% ipython --no-banner

In [1]: import numpy as np

In [2]: from numpy import linalg as LA

In [3]: np.set_printoptions(suppress=True, linewidth=200)

In [4]: A = np.vander(np.arange(3) - 1, 3, increasing=True)

In [5]: A
Out[5]: 
array([[ 1, -1,  1],
       [ 1,  0,  0],
       [ 1,  1,  1]])

In [6]: f = np.array([2, 3, 0])

In [7]: other = A + np.outer(f, np.eye(3)[0])

In [8]: other
Out[8]: 
array([[ 3., -1.,  1.],
       [ 4.,  0.,  0.],
       [ 1.,  1.,  1.]])

In [9]: print(LA.matrix_rank(LA.inv(other) - LA.inv(A), tol=1e-8))
1

In [10]: print(round(LA.det(other) / LA.det(A), 2), round(float(1 + LA.solve(A, f)[0]), 2))
4.0 4.0

In [11]: print(LA.matrix_rank(other - A))
1

In [12]: vec = np.array([0, 1, 2])

In [13]: A @ np.ones(3)
Out[13]: array([1., 1., 3.])

In [14]: A @ vec
Out[14]: array([1, 0, 3])

In [15]: LA.norm(A @ vec) <= LA.norm(A, 2) * LA.norm(vec) + 1e-9
Out[15]: np.True_

In [16]: print(A @ np.eye(3)[2])
[1. 0. 1.]

In [17]: (A * vec).sum(axis=1)
Out[17]: array([1, 0, 3])

In [18]: mat = np.load("x.npy")

In [19]: mat
Out[19]: 
array([[1, 0, 0, 0],
       [0, 1, 0, 0],
       [0, 0, 1, 0],
       [0, 2, 0, 1]])

In [20]: # 3 blocks once reordered

In [21]: np.allclose(mat @ mat.T, mat.T @ mat)
Out[21]: False

In [22]: np.allclose(mat, mat.T)
Out[22]: False

In [23]: np.round(np.sort(np.abs(LA.eigvals(mat))), 2)
Out[23]: array([1., 1., 1., 1.])

In [24]: round(float(LA.det(mat)), 2)
Out[24]: 1.0

In [25]: mat @ mat
Out[25]: 
array([[1, 0, 0, 0],
       [0, 1, 0, 0],
       [0, 0, 1, 0],
       [0, 4, 0, 1]])

In [26]: np.trace(mat)
Out[26]: np.int64(4)

In [27]: vec = np.array([3, 3, 4, 1])

In [28]: rhs = mat @ vec

In [29]: coef, lr = np.zeros(4), 1 / LA.norm(mat, 2) ** 2

In [30]: for i in range(3):
    ...:     coef -= lr * mat.T @ (mat @ coef - rhs)
    ...:     if i % 1 == 0: print(i, round(LA.norm(mat @ coef - rhs), 2))
    ...: 
0 4.14
1 3.43
2 2.84

In [31]: coef.round(2)
Out[31]: array([1.29, 2.92, 1.73, 1.19])

In [32]: print(round(LA.cond(mat), 2))
5.83

In [33]: np.round(np.sort(LA.eigvals(mat)), 2)
Out[33]: array([1., 1., 1., 1.])

In [34]: LA.matrix_rank(mat - mat[0, 0] * np.eye(4))
Out[34]: np.int64(1)

In [35]: [int(LA.matrix_rank(LA.matrix_power(mat, p))) for p in range(1, 5)]
Out[35]: [4, 4, 4, 4]

In [36]: LA.matrix_power(mat - np.diag(np.diag(mat)), 4)
Out[36]: 
array([[0, 0, 0, 0],
       [0, 0, 0, 0],
       [0, 0, 0, 0],
       [0, 0, 0, 0]])

In [37]: np.prod(np.diag(mat)), round(LA.det(mat), 2)
Out[37]: (np.int64(1), np.float64(1.0))

In [38]: U, sv = LA.svd(mat)
ValueError: too many values to unpack (expected 2)


In [39]: U, sv, vt = LA.svd(mat, full_matrices=False)

In [40]: np.round(np.sqrt((sv ** 2).sum()), 2), np.round(LA.norm(mat), 2)
Out[40]: (np.float64(2.83), np.float64(2.83))

In [41]: print(np.round(U.T @ U, 2) + 0)
[[1. 0. 0. 0.]
 [0. 1. 0. 0.]
 [0. 0. 1. 0.]
 [0. 0. 0. 1.]]

In [42]: np.round(vt @ vt.T, 2) + 0
Out[42]: 
array([[1., 0., 0., 0.],
       [0., 1., 0., 0.],
       [0., 0., 1., 0.],
       [0., 0., 0., 1.]])

In [43]: np.abs(U[:, 0]).round(6).argmax()
Out[43]: np.int64(3)

In [44]: np.round(np.abs(vt[0]), 2)
Out[44]: array([0.  , 0.92, 0.  , 0.38])

In [45]: np.round(sv / sv[0], 2)
Out[45]: array([1.  , 0.41, 0.41, 0.17])

In [46]: np.allclose(U * sv @ vt, mat)
Out[46]: True

In [47]: m1 = 0.9 ** np.abs(np.subtract.outer(np.arange(2), np.arange(2)))

In [48]: m1
Out[48]: 
array([[1. , 0.9],
       [0.9, 1. ]])

In [49]: # symmetric

In [50]: vec = np.array([1, 2])

In [51]: rhs = m1 @ vec

In [52]: coef, lr = np.zeros(2), 1 / LA.norm(m1, 2) ** 2

In [53]: for i in range(5):
    ...:     coef -= lr * m1.T @ (m1 @ coef - rhs)
    ...:     if i % 1 == 0: print(i, round(LA.norm(m1 @ coef - rhs), 2))
    ...: 
0 0.07
1 0.07
2 0.07
3 0.07
4 0.07

In [54]: coef.round(2)
Out[54]: array([1.49, 1.51])

In [55]: w, evecs = LA.eigh(m1)

In [56]: print(np.unique(w.round(6) + 0, return_counts=True)[1])
[1 1]

In [57]: print((w > 1e-8).sum(), (w < -1e-8).sum())
2 0

In [58]: np.round(evecs @ np.diag(w) @ evecs.T, 2)
Out[58]: 
array([[1. , 0.9],
       [0.9, 1. ]])

In [59]: np.round(np.abs(evecs[:, -1]), 2)
Out[59]: array([0.71, 0.71])

In [60]: np.round(evecs.T @ evecs, 2) + 0
Out[60]: 
array([[1., 0.],
       [0., 1.]])

In [61]: print(w.round(2))
[0.1 1.9]

In [62]: np.round(evecs.T @ m1 @ evecs, 2) + 0
Out[62]: 
array([[0.1, 0. ],
       [0. , 1.9]])

In [63]: np.round(w.sum(), 2), np.trace(m1)
Out[63]: (np.float64(2.0), np.float64(2.0))

In [64]: arr = np.loadtxt("layer18.csv", delimiter=",")

In [65]: print(arr.round(2))
[[-0.71  0.    0.    0.71]
 [ 0.    1.    0.    0.  ]
 [ 0.    0.    1.    0.  ]
 [-0.71  0.    0.   -0.71]]

In [66]: vec = np.array([2, 3, 0, 1])

In [67]: rhs = arr @ vec

In [68]: coef, lr = np.zeros(4), 1 / LA.norm(arr, 2) ** 2

In [69]: for i in range(150):
    ...:     coef -= lr * arr.T @ (arr @ coef - rhs)
    ...:     if i % 50 == 0: print(i, round(LA.norm(arr @ coef - rhs), 2))
    ...: 
0 0.0
50 0.0
100 0.0

In [70]: round(float(LA.cond(arr)), 2)
Out[70]: 1.0

In [71]: print(coef.round(2))
[2. 3. 0. 1.]
